% ipython --no-banner

In [1]: import numpy as np

In [2]: import numpy.linalg as la

In [3]: np.set_printoptions(suppress=True, linewidth=100)

In [4]: def rnd(a):
   ...:     return np.round(a, 2) + 0
   ...: 

In [5]: A = np.array([[1.1, 3.0, 3.0, 2.0, -2.0, 0.0],
   ...:     [2.0, -0.9, 1.0, -1.0, -2.0, -2.0],
   ...:     [1.0, 3.0, -0.9, 2.0, 0.0, -1.0],
   ...:     [-3.0, -3.0, -2.0, 3.1, 1.0, 1.0],
   ...:     [2.0, 0.0, 3.0, -1.0, -2.9, -1.0],
   ...:     [1.0, 3.0, 3.0, 2.0, -2.0, 0.1]])

In [6]: def softmax(z):
   ...:     e = np.exp(z - z.max(axis=-1, keepdims=True))
   ...:     return e / e.sum(axis=-1, keepdims=True)
   ...: 

In [7]: print(rnd(softmax(A[0])))
[0.06 0.39 0.39 0.14 0.   0.02]

In [8]: print(rnd(softmax(A).sum(axis=1)))
[1. 1. 1. 1. 1. 1.]

In [9]: scores = A @ A.T / np.sqrt(6)

In [10]: print(rnd(softmax(scores)))
[[0.51 0.   0.   0.   0.   0.49]
 [0.01 0.4  0.   0.   0.59 0.  ]
 [0.13 0.   0.76 0.   0.   0.12]
 [0.   0.   0.   1.   0.   0.  ]
 [0.03 0.04 0.   0.   0.9  0.03]
 [0.51 0.   0.   0.   0.   0.49]]

In [11]: print(softmax(scores).round(6).argmax(axis=1))
[0 4 2 3 4 0]

In [12]: out = np.array([[0, -2, -5],
    ...:     [-1, -5, -3],
    ...:     [-2, 4, 1],
    ...:     [-2, 2, 3],
    ...:     [-4, -5, -1],
    ...:     [4, -1, 0]])

In [13]: print(np.vstack([A, out.T]).shape)
(9, 6)

In [14]: rng = np.random.default_rng(42)

In [15]: z = rng.permutation(6)

In [16]: print(z)
[3 2 5 4 1 0]

In [17]: out = A[z][:, z]

In [18]: print(rnd(la.det(out)), rnd(la.det(A[z])))
1.82 -1.82

In [19]: Uu, sv, Vh = la.svd(A)

In [20]: print(np.argmax(sv[:-1] / (sv[1:] + 1e-6)) + 1)
4

In [21]: print(rnd(sv))
[9.31 5.79 3.85 2.6  0.17 0.02]

In [22]: out = Uu[:, :4] @ np.diag(sv[:4]) @ Vh[:4]

In [23]: print(rnd(la.norm(A - out, 2)), rnd(sv[4]))
0.17 0.17

In [24]: print(rnd(np.abs(A - out).max()))
0.08

In [25]: print(rnd(la.norm(A - out) / la.norm(A)))
0.01

In [26]: print(la.matrix_rank(A, rtol=0.05))
4

In [27]: sv = 10 * 0.5 ** np.arange(4)

In [28]: Q, _ = la.qr(np.array([[-0.6, 0.0, 1.4, 1.1],
    ...:     [-2.1, -0.5, 0.3, 1.0],
    ...:     [-0.5, 0.9, 0.0, 0.2],
    ...:     [-0.6, 0.7, 0.4, 0.9]]))

In [29]: W0 = rng.normal(size=(31, 4)) * sv @ Q

In [30]: print(rnd(W0))
[[  7.06   1.22  11.95   0.19]
 [  1.07  -0.96  -2.4    2.82]
 [ -3.07   2.43   6.7   -2.94]
 [  0.79  -1.91  -7.93   4.12]
 [  0.94  -0.06   0.26   2.32]
 [  2.36   0.45  -0.68   1.41]
 [ -3.74   1.69   2.96   0.58]
 [  3.61  -0.23  -2.69   2.73]
 [ -1.69  -1.77  11.11  -1.96]
 [ -5.13  -0.66   4.84  -2.92]
 [ -1.53   0.87   2.03   0.  ]
 [ -3.78  -0.8    1.27  -0.35]
 [  5.29   1.69   7.85  -1.23]
 [  2.37   2.5   -6.57  -1.69]
 [  5.24   2.57  11.38  -1.32]
 [ -5.05   0.08   4.18  -2.85]
 [ -2.17  -2.84  -5.46   0.01]
 [  6.78   2.43  -9.78   1.9 ]
 [ -0.14   1.6    7.02  -1.1 ]
 [ -0.79  -2.32  -3.17   1.29]
 [  6.29   2.56  -2.43  -0.28]
 [ -2.66   0.48  -0.63  -0.1 ]
 [  2.76  -0.65  -0.57  -1.26]
 [ 10.14   0.5  -11.42   5.11]
 [  3.47   2.65  -8.78  -0.32]
 [  2.74   0.67   8.09  -2.13]
 [ -2.14  -4.38  -3.26   3.7 ]
 [  2.83  -1.55   3.74   1.78]
 [ -0.21   0.71  -5.09   2.63]
 [  5.08   2.22  -1.06   0.53]
 [ -7.96   0.49  11.75  -2.13]]

In [31]: W2 = W0[[3, 25]].astype(float)

In [32]: for _ in range(7):
    ...:     z = la.norm(W0[:, None] - W2, axis=-1).argmin(axis=1)
    ...:     W2 = np.array([W0[z == j].mean(axis=0) for j in range(2)])
    ...: 

In [33]: print(z)
[1 0 1 0 0 0 1 0 1 1 1 1 1 0 1 1 0 0 1 0 0 0 0 0 0 1 0 1 0 0 1]

In [34]: print(rnd(W2[1] - W2[0]))
[-2.85  0.54 10.99 -2.64]

In [35]: print(rnd(W2))
[[ 2.22  0.07 -4.22  1.47]
 [-0.64  0.61  6.78 -1.17]]

In [36]: print(np.abs(W2[1] - W2[0]).argmax())
2
